>>> import numpy as np
>>> import numpy.linalg as la
>>> np.set_printoptions(suppress=True, linewidth=200)
>>> basis = np.array([[-1.2, 1.0, -0.3]])
>>> rng = np.random.default_rng(837302)
>>> arr = np.array([[7],
...     [-8],
...     [-4],
...     [9],
...     [3],
...     [9],
...     [-4],
...     [1],
...     [2],
...     [4],
...     [8],
...     [9],
...     [-4],
...     [-8]]) @ basis + 0.05 * rng.normal(size=(14, 3))
>>> arr.round(3)
array([[ -8.407,   7.071,  -2.08 ],
       [  9.604,  -8.04 ,   2.314],
       [  4.753,  -4.06 ,   1.155],
       [-10.862,   9.028,  -2.721],
       [ -3.528,   3.068,  -0.917],
       [-10.815,   8.927,  -2.729],
       [  4.819,  -4.024,   1.219],
       [ -1.144,   0.98 ,  -0.302],
       [ -2.398,   2.064,  -0.6  ],
       [ -4.715,   3.934,  -1.188],
       [ -9.559,   7.988,  -2.374],
       [-10.828,   8.999,  -2.693],
       [  4.769,  -3.943,   1.233],
       [  9.612,  -8.034,   2.383]])
>>> left, sig, Vt = la.svd(arr)
>>> np.argmax(sig[:-1] / (sig[1:] + 1e-6)) + 1
np.int64(1)
>>> other = left[:, :1] @ np.diag(sig[:1]) @ Vt[:1]
>>> print(la.matrix_rank(arr, rtol=0.05))
1
>>> np.round(la.norm(arr - other) / la.norm(arr), 3)
np.float64(0.005)
>>> np.round(np.abs(arr - other).max(), 3)
np.float64(0.077)
>>> print(la.matrix_rank(other))
1
>>> cov = np.cov(arr, rowvar=False)
>>> cov.round(3)
array([[ 57.72 , -48.163,  14.341],
       [-48.163,  40.192, -11.966],
       [ 14.341, -11.966,   3.564]])
>>> print(np.round(np.polyfit(arr[:, 2], arr[:, 1], 1), 3))
[-3.357 -0.04 ]
>>> print(np.argwhere(np.triu(np.abs(np.corrcoef(arr.T)) > 0.8, 1)))
[[0 1]
 [0 2]
 [1 2]]
>>> np.round(np.corrcoef(arr.T), 3)
array([[ 1., -1.,  1.],
       [-1.,  1., -1.],
       [ 1., -1.,  1.]])
>>> np.round(np.median(arr, axis=0), 3)
array([-2.963,  2.566, -0.758])
>>> round(np.corrcoef(arr[:, 2], arr[:, 1])[0, 1], 3)
np.float64(-1.0)
>>> def softmax(z):
...     e = np.exp(z - z.max(axis=-1, keepdims=True))
...     return e / e.sum(axis=-1, keepdims=True)
... 
>>> np.round(softmax(arr).sum(axis=1), 3)
array([1., 1., 1., 1., 1., 1., 1., 1., 1., 1., 1., 1., 1., 1.])
>>> np.round(softmax(10 * arr[2]), 3) + 0
array([1., 0., 0.])
>>> np.round(softmax(arr[2]), 3) + 0
array([0.973, 0.   , 0.027])
>>> scores = arr @ arr.T / np.sqrt(3)
>>> softmax(scores).round(6).argmax(axis=1)
array([ 3, 13, 13,  3,  3,  3, 13,  3,  3,  3,  3,  3, 13, 13])
>>> F = np.loadtxt("arr.csv", delimiter=",")
>>> F
array([[ 98.491, -37.313,  67.741],
       [ 97.227, -37.061,  66.927],
       [ 74.736, -32.221,  52.384],
       [ 73.593, -31.953,  51.642],
       [ 65.077, -29.881,  46.097],
       [ 46.607, -24.795,  33.969],
       [ 25.493, -17.404,  19.795],
       [ 22.377, -16.076,  17.651],
       [ 20.582, -15.269,  16.406],
       [ 14.779, -12.396,  12.312],
       [ 12.518, -11.135,  10.678],
       [  3.172,  -4.195,   3.353],
       [  1.933,  -2.818,   2.197],
       [  1.075,  -1.704,   1.312],
       [ -0.175,   0.322,  -0.253],
       [ -0.412,   0.777,  -0.622],
       [ -0.502,   0.956,  -0.773],
       [ -1.012,   1.924,  -1.726],
       [ -3.004,   2.461,  -4.889],
       [ -3.824,   2.112,  -5.829],
       [ -4.958,   1.549,  -7.001],
       [ -6.729,   0.61 ,  -8.67 ],
       [ -9.084,  -0.656, -10.725],
       [-15.017,  -3.755, -15.513],
       [-31.146, -11.484, -27.487],
       [-44.319, -17.284, -36.824]])
>>> dist = la.norm(F[:, None] - F[None], axis=-1)
>>> print(dist[12].round(6).argsort(kind="stable")[:4])
[12 13 11 14]
>>> np.flatnonzero(dist[12] < dist.mean() / 2)
array([ 9, 10, 11, 12, 13, 14, 15, 16, 17, 18, 19, 20, 21, 22, 23])
>>> (dist + 1e9 * np.eye(26)).round(6).argmin(axis=1)
array([ 1,  0,  3,  2,  3,  4,  7,  8,  7, 10,  9, 12, 13, 12, 15, 16, 15, 16, 19, 18, 19, 20, 21, 22, 25, 24])
>>> np.unravel_index(dist.round(6).argmax(), dist.shape)
(np.int64(0), np.int64(25))
